$ python -q
>>> import numpy as np
>>> np.set_printoptions(precision=4, suppress=True, linewidth=100, legacy="1.25")
>>> X = np.loadtxt("out9.csv", delimiter=",")
>>> X
array([[-0.01  ,  0.3969,  0.3885],
       [-0.7211, -0.8144,  0.9674],
       [ 0.9812,  0.9992, -0.9997],
       [-0.7211, -0.1781,  0.9941],
       [-0.0898, -0.0599,  0.2449],
       [ 0.1194, -0.8337, -0.9015],
       [ 0.5154, -0.7163, -0.9915],
       [-0.8832, -0.9705,  0.9928],
       [-0.2355,  0.4462,  0.8455],
       [-0.6751, -0.7932,  0.9468],
       [ 0.2165,  0.3452, -0.3969],
       [-0.8977, -0.9951,  0.9776],
       [ 0.8668,  0.9737, -0.9871],
       [-0.1293, -0.8511, -0.598 ]])
>>> Z = X[[0, 9]].astype(float)
>>> for _ in range(6):
...     z = np.linalg.norm(X[:, None] - Z, axis=-1).argmin(axis=1)
...     Z = np.array([X[z == j].mean(axis=0) for j in range(2)])
... 
>>> z
array([0, 1, 0, 1, 0, 0, 0, 1, 1, 1, 0, 1, 0, 0])
>>> Z
array([[ 0.3088,  0.0317, -0.5302],
       [-0.689 , -0.5508,  0.954 ]])
>>> z = X[:, 1] > np.median(X[:, 1])
>>> f = X[z].mean(axis=0) - X[~z].mean(axis=0)
>>> np.argsort(-np.abs(f).round(6), kind="stable")
array([1, 0, 2])
>>> print(z.astype(int))
[1 0 1 1 1 0 0 0 1 0 1 0 1 0]
>>> cen = X - X.mean(axis=0)
>>> evecs = np.linalg.svd(cen)[2][:2]
>>> A2 = cen - cen @ evecs.T @ evecs
>>> (cen @ evecs.T).std(axis=0)
array([1.0873, 0.6044])
>>> print(np.diag(evecs.T @ evecs))
[0.2981 0.9074 0.7945]
>>> A2 = np.c_[X[:, :2] @ np.array([[-1, -3], [1, -5]]), np.array([1, 2, 2, 0, 2, 2, 1, 0, 2, 2, 2, 1, 2, 1])]
>>> A2
array([[ 0.4069, -1.9545,  1.    ],
       [-0.0933,  6.2353,  2.    ],
       [ 0.018 , -7.9396,  2.    ],
       [ 0.543 ,  3.0538,  0.    ],
       [ 0.0299,  0.5689,  2.    ],
       [-0.9531,  3.8103,  2.    ],
       [-1.2317,  2.0353,  1.    ],
       [-0.0873,  7.5021,  0.    ],
       [ 0.6817, -1.5245,  2.    ],
       [-0.1181,  5.9913,  2.    ],
       [ 0.1287, -2.3755,  2.    ],
       [-0.0974,  7.6686,  1.    ],
       [ 0.1069, -7.4689,  2.    ],
       [-0.7218,  4.6434,  1.    ]])
>>> np.linalg.matrix_rank(np.c_[X, A2])
4
>>> np.round(np.linalg.lstsq(X, A2[:, 0])[0], 4) + 0
array([-1.,  1.,  0.])
>>> np.linalg.matrix_rank(A2)
3
>>> np.linalg.norm(np.linalg.qr(X)[0].T @ A2, axis=0) ** 2 / ((A2 ** 2).sum(axis=0) + 1e-12)
array([1.    , 1.    , 0.0744])
>>> M = np.array([[0, 0, 1], [0, 0, 1], [1, 1, 0]])
>>> rng = np.random.default_rng(945)
>>> z = rng.permutation(3)
>>> print(z)
[2 1 0]
>>> A2 = M[z][:, z]
>>> np.trace(A2)
0
>>> left, s, Vh = np.linalg.svd(M)
>>> np.argmax(s[:-1] / (s[1:] + 1e-6)) + 1
2
>>> print(s)
[ 1.4142  1.4142 -0.    ]
>>> A2 = left[:, :2] @ np.diag(s[:2]) @ Vh[:2]
>>> print(np.abs(M - A2).max())
0.0
>>> print(np.linalg.cond(M) > 100)
True
>>> print(np.round(np.linalg.norm(M, 2) / np.linalg.norm(M), 4))
0.7071
>>> np.linalg.matrix_rank(M, rtol=0.1)
2
>>> w, evecs = np.linalg.eigh(M)
>>> (w > 1e-8).sum(), (w < -1e-8).sum()
(1, 1)
>>> np.linalg.svd(M, compute_uv=False)
array([1.4142, 1.4142, 0.    ])
>>> np.round(evecs.T @ evecs, 4) + 0
array([[1., 0., 0.],
       [0., 1., 0.],
       [0., 0., 1.]])
>>> print(np.round(np.linalg.eigvalsh(M).min(), 4))
-1.4142
>>> [round(float(np.linalg.det(M[:i, :i])), 2) + 0 for i in range(1, 4)]
[0.0, 0.0, 0.0]
>>> f = np.array([-9, -5, -2])
>>> K = f[np.abs(np.subtract.outer(np.arange(3), np.arange(3)))]
>>> print(K)
[[-9 -5 -2]
 [-5 -9 -5]
 [-2 -5 -9]]
>>> x = np.array([9, 6, 4])
>>> y = K @ x
>>> b, lr = np.zeros(3), 1 / np.linalg.norm(K, 2) ** 2
>>> for i in range(4):
...     b -= lr * K.T @ (K @ b - y)
...     if i % 1 == 0: print(i, round(np.linalg.norm(K @ b - y), 4))
... 
0 21.0374
1 17.6527
2 14.8479
3 12.5277
>>> print(b)
[7.1745 7.0102 4.5847]
>>> round(np.linalg.cond(K), 4)
5.9965
>>> x = np.array([0, 2, 2])
>>> y = K @ x
>>> y
array([-14, -28, -28])
>>> print(np.round(np.linalg.solve(K, K[:, 1]), 4) + 0)
[0. 1. 0.]
>>> np.round(np.linalg.solve(K.T, K[0]), 4) + 0
array([1., 0., 0.])
>>> data = np.loadtxt("x.csv", delimiter=",")
>>> data
array([[-2.,  1.,  0.,  0.],
       [ 0., -2.,  1.,  0.],
       [ 0.,  0., -2.,  1.],
       [ 0.,  0.,  0., -2.]])
>>> f = np.array([-4, 4, -3, -1])
>>> A2 = data + np.outer(f, np.eye(4)[2])
>>> print(np.linalg.matrix_rank(A2 - data))
1
>>> np.linalg.matrix_rank(np.linalg.inv(A2) - np.linalg.inv(data), tol=1e-8)
1
>>> A2
array([[-2.,  1., -4.,  0.],
       [ 0., -2.,  5.,  0.],
       [ 0.,  0., -5.,  1.],
       [ 0.,  0., -1., -2.]])
>>> rk = np.linalg.matrix_rank(M)
>>> rk
2
>>> N = np.linalg.svd(M)[2][rk:].T
>>> [int(np.linalg.matrix_rank(M[:, :j + 1])) for j in range(3)]
[1, 1, 2]
>>> np.allclose(M @ N, 0)
True
>>> N.shape
(3, 1)
>>> N @ N.T
array([[ 0.5, -0.5,  0. ],
       [-0.5,  0.5,  0. ],
       [ 0. ,  0. ,  0. ]])
>>> print(N[:, 0] / N[np.abs(N[:, 0]).round(6).argmax(), 0])
[ 1. -1.  0.]
>>> [int(np.linalg.matrix_rank(M[:i])) for i in range(1, len(M) + 1)]
[1, 1, 2]
>>> [int(np.linalg.matrix_rank(np.delete(M, i, axis=0))) for i in range(3)]
[2, 2, 1]
>>> q, R = np.linalg.qr(data)
>>> np.allclose(R.T @ R, data.T @ data)
True
>>> print(q.T @ q)
[[1. 0. 0. 0.]
 [0. 1. 0. 0.]
 [0. 0. 1. 0.]
 [0. 0. 0. 1.]]
>>> np.abs(np.diag(R))
array([2., 2., 2., 2.])
>>> q @ R
array([[-2.,  1.,  0.,  0.],
       [ 0., -2.,  1.,  0.],
       [ 0.,  0., -2.,  1.],
       [ 0.,  0.,  0., -2.]])
>>> J = np.array([[0, 1, 1], [2, 1, 1], [0, 0, 2], [-6, -2, -2]])
>>> W1 = np.array([[1, 3, 3, -1, -3], [1, -2, -1, -1, -1], [-1, 1, 1, -3, 1]])
>>> b = np.array([2, 2, 1, 3, 0])
>>> hid = np.maximum(J @ W1 + b, 0)
>>> np.linalg.matrix_rank(hid)
4
>>> Z = np.array([[6, -2], [-4, 9], [-6, 9], [-8, 2], [5, 0]])
>>> (hid @ Z).round(6).argmax(axis=1)
array([1, 1, 1, 1])
>>> def softmax(z):
...     e = np.exp(z - z.max(axis=-1, keepdims=True))
...     return e / e.sum(axis=-1, keepdims=True)
... 
>>> print(softmax(J[0]))
[0.1554 0.4223 0.4223]
>>> np.round(softmax(10 * J[0]), 4) + 0
array([0. , 0.5, 0.5])
>>> softmax(J).sum(axis=1)
array([1., 1., 1., 1.])
>>> att = J @ J.T / np.sqrt(3)
>>> print(softmax(att).round(6).argmax(axis=1))
[0 1 2 3]
>>> np.round(softmax(att + np.triu(np.full(att.shape, -np.inf), 1)), 4) + 0
array([[1.    , 0.    , 0.    , 0.    ],
       [0.0903, 0.9097, 0.    , 0.    ],
       [0.1933, 0.1933, 0.6134, 0.    ],
       [0.    , 0.    , 0.    , 1.    ]])
